% ipython --no-banner

In [1]: import numpy as np

In [2]: import numpy.linalg as la

In [3]: np.set_printoptions(precision=3, suppress=True, linewidth=120)

In [4]: def rnd(a):
   ...:     return np.round(a, 3) + 0
   ...: 

In [5]: m1 = np.load("test16.npy")

In [6]: m1
Out[6]: 
array([[-15.197,  -5.722, -14.86 ,  -0.629, -12.308, -15.149, -12.661],
       [ -0.553,   0.087,  -0.164,   0.113,  -0.246,  -0.299,  -0.189],
       [  4.636,   1.045,   0.841,   0.346,   5.153,   0.568,   2.394],
       [  7.376,   2.001,   3.152,  -0.069,   7.853,   3.689,   4.116],
       [  8.374,   2.854,   7.24 ,   0.163,   7.153,   7.421,   6.295],
       [  8.171,   3.18 ,   7.05 ,  -0.307,   7.28 ,   7.032,   6.569]])

In [7]: def softmax(z):
   ...:     e = np.exp(z - z.max(axis=-1, keepdims=True))
   ...:     return e / e.sum(axis=-1, keepdims=True)
   ...: 

In [8]: rnd(softmax(m1[2] + 4))
Out[8]: array([0.349, 0.01 , 0.008, 0.005, 0.586, 0.006, 0.037])

In [9]: rnd(softmax(10 * m1[2]))
Out[9]: array([0.006, 0.   , 0.   , 0.   , 0.994, 0.   , 0.   ])

In [10]: rnd(softmax(m1).sum(axis=1))
Out[10]: array([1., 1., 1., 1., 1., 1.])

In [11]: att = m1 @ m1.T / np.sqrt(7)

In [12]: rnd(softmax(att))
Out[12]: 
array([[1.   , 0.   , 0.   , 0.   , 0.   , 0.   ],
       [0.999, 0.001, 0.   , 0.   , 0.   , 0.   ],
       [0.   , 0.   , 0.   , 0.004, 0.482, 0.514],
       [0.   , 0.   , 0.   , 0.   , 0.568, 0.432],
       [0.   , 0.   , 0.   , 0.   , 0.718, 0.282],
       [0.   , 0.   , 0.   , 0.   , 0.666, 0.334]])

In [13]: M = np.loadtxt("out12.csv", delimiter=",")

In [14]: rnd(M)
Out[14]: 
array([[-0.238,  0.758,  0.312,  0.375, -0.211,  0.139, -0.258],
       [-0.675, -0.223,  0.033,  0.079,  0.009,  0.56 ,  0.418],
       [ 0.04 , -0.19 , -0.553,  0.577, -0.564, -0.067, -0.002],
       [-0.476, -0.086,  0.246, -0.265, -0.439, -0.657,  0.105],
       [ 0.159,  0.2  , -0.197, -0.638, -0.564,  0.412, -0.041],
       [ 0.278,  0.397, -0.042,  0.054, -0.002, -0.153,  0.858],
       [-0.397,  0.366, -0.703, -0.201,  0.356, -0.195, -0.097]])

In [15]: Uu, sigma, VT = la.svd(M, full_matrices=False)

In [16]: np.allclose(Uu * sigma @ VT, M)
Out[16]: True

In [17]: print(rnd(sigma / sigma[0]))
[1. 1. 1. 1. 1. 1. 1.]

In [18]: rnd(sigma)
Out[18]: array([1., 1., 1., 1., 1., 1., 1.])

In [19]: print(Uu.shape, sigma.shape, VT.shape)
(7, 7) (7,) (7, 7)

In [20]: rnd(np.cumsum(sigma ** 2) / np.sum(sigma ** 2))
Out[20]: array([0.143, 0.286, 0.429, 0.571, 0.714, 0.857, 1.   ])

In [21]: vec = np.array([3, -3, -1, -1, -2, 3, 1])

In [22]: y = M @ vec

In [23]: b, lr = np.zeros(7), 1 / la.norm(M, 2) ** 2

In [24]: for i in range(10):
    ...:     b -= lr * M.T @ (M @ b - y)
    ...:     if i % 2 == 0: print(i, round(la.norm(M @ b - y), 3))
    ...: 
0 0.0
2 0.0
4 0.0
6 0.0
8 0.0

In [25]: rnd(la.cond(M))
Out[25]: np.float64(1.0)

In [26]: J = np.array([[1.0, -3.0, 0.0], [-3.0, 2.0, -3.0], [0.0, -3.0, 0.0]])

In [27]: rnd(la.eigvalsh(J).min())
Out[27]: np.float64(-3.099)

In [28]: try:
    ...:     la.cholesky(J)
    ...: except la.LinAlgError as e:
    ...:     print(repr(e))
    ...: 
LinAlgError('Matrix is not positive definite')

In [29]: print(np.all(la.eigvalsh(J) > 0))
False

In [30]: rnd(softmax(J[0]))
Out[30]: array([0.721, 0.013, 0.265])

In [31]: rnd(softmax(J[0] + 4))
Out[31]: array([0.721, 0.013, 0.265])

In [32]: att = J @ J.T / np.sqrt(3)

In [33]: rnd(softmax(att + np.triu(np.full(att.shape, -np.inf), 1)))
Out[33]: 
array([[1. , 0. , 0. ],
       [0. , 1. , 0. ],
       [0.5, 0. , 0.5]])

In [34]: print(rnd(softmax(att)[0] @ J))
[ 0.64 -3.    0.  ]

In [35]: print(softmax(att).round(6).argmax(axis=1))
[0 1 0]

In [36]: w1 = np.array([[-1, 0, -1, 1], [2, 3, -2, 0], [-1, -2, -1, 0]])

In [37]: b = np.array([0, 4, 6, 5])

In [38]: H = np.maximum(J @ w1 + b, 0)

In [39]: la.matrix_rank(H)
Out[39]: np.int64(3)

In [40]: W2 = np.array([[-2, 3], [-3, 3], [-2, -3], [0, 0]])

In [41]: H @ W2
Out[41]: 
array([[-22., -33.],
       [-84.,  54.],
       [-24., -36.]])

In [42]: u = np.array([5, 9, 1])

In [43]: rnd(np.polyval(u, M[2]))
Out[43]: array([ 1.365, -0.533, -2.449,  7.855, -2.487,  0.418,  0.986])

In [44]: rnd(np.correlate(M[2], M[0], "full"))
Out[44]: array([-0.01 ,  0.055,  0.108, -0.171,  0.284, -0.42 ,  0.   , -0.392,  0.368, -0.587,  0.083,  0.015,  0.   ])

In [45]: X = np.array([[1, 1, -1, -1, 1, 1, -1, -1],
    ...:     [1, 1, 1, 1, 1, 1, 1, 1],
    ...:     [1, 1, -1, -1, -1, -1, 1, 1],
    ...:     [1, 1, 1, 1, -1, -1, -1, -1]])

In [46]: rnd(softmax(X[0] + 3))
Out[46]: array([0.22, 0.22, 0.03, 0.03, 0.22, 0.22, 0.03, 0.03])

In [47]: print(rnd(softmax(X[0])))
[0.22 0.22 0.03 0.03 0.22 0.22 0.03 0.03]

In [48]: rnd(softmax(X).sum(axis=1))
Out[48]: array([1., 1., 1., 1.])

In [49]: att = X @ X.T / np.sqrt(8)

In [50]: rnd(softmax(att)[0] @ X)
Out[50]: array([ 1.   ,  1.   , -0.799, -0.799,  0.799,  0.799, -0.799, -0.799])

In [51]: Y = X / np.sqrt((X ** 2).mean(axis=1, keepdims=True))

In [52]: X - X.mean(axis=1, keepdims=True)
Out[52]: 
array([[ 1.,  1., -1., -1.,  1.,  1., -1., -1.],
       [ 0.,  0.,  0.,  0.,  0.,  0.,  0.,  0.],
       [ 1.,  1., -1., -1., -1., -1.,  1.,  1.],
       [ 1.,  1.,  1.,  1., -1., -1., -1., -1.]])

In [53]: rnd(la.norm(Y, axis=1))
Out[53]: array([2.828, 2.828, 2.828, 2.828])

In [54]: la.matrix_rank(X - X.mean(axis=1, keepdims=True))
Out[54]: np.int64(3)

In [55]: Y[0]
Out[55]: array([ 1.,  1., -1., -1.,  1.,  1., -1., -1.])

In [56]: Uu, sigma, VT = la.svd(X, full_matrices=False)

In [57]: np.allclose(Uu * sigma @ VT, X)
Out[57]: True

In [58]: (sigma > 1e-8).sum()
Out[58]: np.int64(4)

In [59]: sigma / sigma[0]
Out[59]: array([1., 1., 1., 1.])

In [60]: print(rnd(VT @ VT.T))
[[1. 0. 0. 0.]
 [0. 1. 0. 0.]
 [0. 0. 1. 0.]
 [0. 0. 0. 1.]]

In [61]: np.cumsum(sigma ** 2) / np.sum(sigma ** 2)
Out[61]: array([0.25, 0.5 , 0.75, 1.  ])

In [62]: rnd(np.sqrt((sigma ** 2).sum())), rnd(la.norm(X))
Out[62]: (np.float64(5.657), np.float64(5.657))

In [63]: rnd(Uu.T @ Uu)
Out[63]: 
array([[1., 0., 0., 0.],
       [0., 1., 0., 0.],
       [0., 0., 1., 0.],
       [0., 0., 0., 1.]])
